In [1]: import numpy as np

In [2]: np.set_printoptions(suppress=True, linewidth=160)

In [3]: feats = np.vander(np.arange(4) - 1, 4, increasing=True)

In [4]: feats
Out[4]: 
array([[ 1, -1,  1, -1],
       [ 1,  0,  0,  0],
       [ 1,  1,  1,  1],
       [ 1,  2,  4,  8]])

In [5]: B = feats[0, 0] * feats[1:] - np.outer(feats[1:, 0], feats[0])

In [6]: B
Out[6]: 
array([[ 0,  1, -1,  1],
       [ 0,  2,  0,  2],
       [ 0,  3,  3,  9]])

In [7]: feats[:, 0] / feats[0, 0]
Out[7]: array([1., 1., 1., 1.])

In [8]: B = feats / np.linalg.norm(feats, axis=1, keepdims=True)

In [9]: cov = B @ B.T

In [10]: cov[0].round(2)
Out[10]: array([ 1.  ,  0.5 ,  0.  , -0.27])

In [11]: (cov - 2 * np.eye(4)).round(6).argmax(axis=1)
Out[11]: array([1, 0, 3, 2])

In [12]: np.round(np.linalg.norm(B, axis=1), 2)
Out[12]: array([1., 1., 1., 1.])

In [13]: np.argwhere(np.triu(np.abs(cov) > 0.95, 1))
Out[13]: array([], shape=(0, 2), dtype=int64)

In [14]: (np.abs(cov) > 0.9).astype(int)
Out[14]: 
array([[1, 0, 0, 0],
       [0, 1, 0, 0],
       [0, 0, 1, 0],
       [0, 0, 0, 1]])

In [15]: feats @ feats
Out[15]: 
array([[ 0, -2, -2, -8],
       [ 1, -1,  1, -1],
       [ 4,  2,  6,  8],
       [15, 19, 37, 67]])

In [16]: np.trace(feats)
Out[16]: np.int64(10)

In [17]: (feats - feats.T) / 2
Out[17]: 
array([[ 0. , -1. ,  0. , -1. ],
       [ 1. ,  0. , -0.5, -1. ],
       [ 0. ,  0.5,  0. , -1.5],
       [ 1. ,  1. ,  1.5,  0. ]])

In [18]: np.allclose(feats, feats.T)
Out[18]: False

In [19]: np.linalg.matrix_power(feats, 2)
Out[19]: 
array([[ 0, -2, -2, -8],
       [ 1, -1,  1, -1],
       [ 4,  2,  6,  8],
       [15, 19, 37, 67]])

In [20]: np.round(np.sort(np.abs(np.linalg.eigvals(feats))), 2)
Out[20]: array([0.85, 0.85, 2.  , 8.33])

In [21]: np.round(np.linalg.eigvals(feats), 2)
Out[21]: array([ 8.33+0.j  ,  2.  +0.j  , -0.16+0.83j, -0.16-0.83j])

In [22]: round(float(np.linalg.det(feats.T)), 2)
Out[22]: 12.0

In [23]: rng = np.random.default_rng(89154)

In [24]: F = rng.normal(size=(19, 5)) + 3 * np.array([-1, -2, 0, -3, -3])

In [25]: F.round(2)
Out[25]: 
array([[ -3.78,  -6.39,  -0.43,  -9.92,  -8.86],
       [ -2.39,  -5.79,  -0.67,  -8.72,  -8.87],
       [ -2.24,  -6.49,  -0.79,  -9.13,  -9.28],
       [ -4.68,  -7.79,  -0.4 ,  -9.64, -11.46],
       [ -3.62,  -5.96,   0.75,  -9.43,  -9.92],
       [ -2.82,  -4.7 ,  -1.51,  -9.37,  -7.61],
       [ -3.07,  -5.83,  -0.62,  -9.5 ,  -7.99],
       [ -3.96,  -5.3 ,  -0.53,  -9.08,  -9.33],
       [ -3.29,  -5.58,   0.33,  -8.95, -10.93],
       [ -2.4 ,  -5.48,  -0.79,  -9.27,  -7.76],
       [ -4.05,  -7.05,   2.38,  -9.41, -10.64],
       [ -2.57,  -5.08,   0.56, -10.39,  -8.04],
       [ -3.93,  -5.41,   0.3 ,  -8.23,  -9.86],
       [ -3.77,  -6.86,  -0.47,  -8.69,  -9.39],
       [ -4.14,  -4.88,  -0.93,  -8.73,  -8.24],
       [ -2.76,  -5.08,   2.31,  -8.76,  -9.33],
       [ -2.87,  -5.63,   0.77,  -9.91, -10.26],
       [ -3.84,  -5.51,   0.29,  -8.73, -10.38],
       [ -3.13,  -5.88,  -0.45,  -9.88,  -6.92]])

In [26]: Uu, sigma, Vt = np.linalg.svd(F)

In [27]: sigma.round(2)
Out[27]: array([64.15,  5.2 ,  3.64,  2.42,  2.29])

In [28]: B = Uu[:, :1] @ np.diag(sigma[:1]) @ Vt[:1]

In [29]: np.linalg.matrix_rank(F, rtol=0.05)
Out[29]: np.int64(3)

In [30]: round(float(np.abs(F - B).max()), 2)
Out[30]: 2.34

In [31]: round(np.linalg.norm(F - B) / np.linalg.norm(F), 2)
Out[31]: np.float64(0.11)
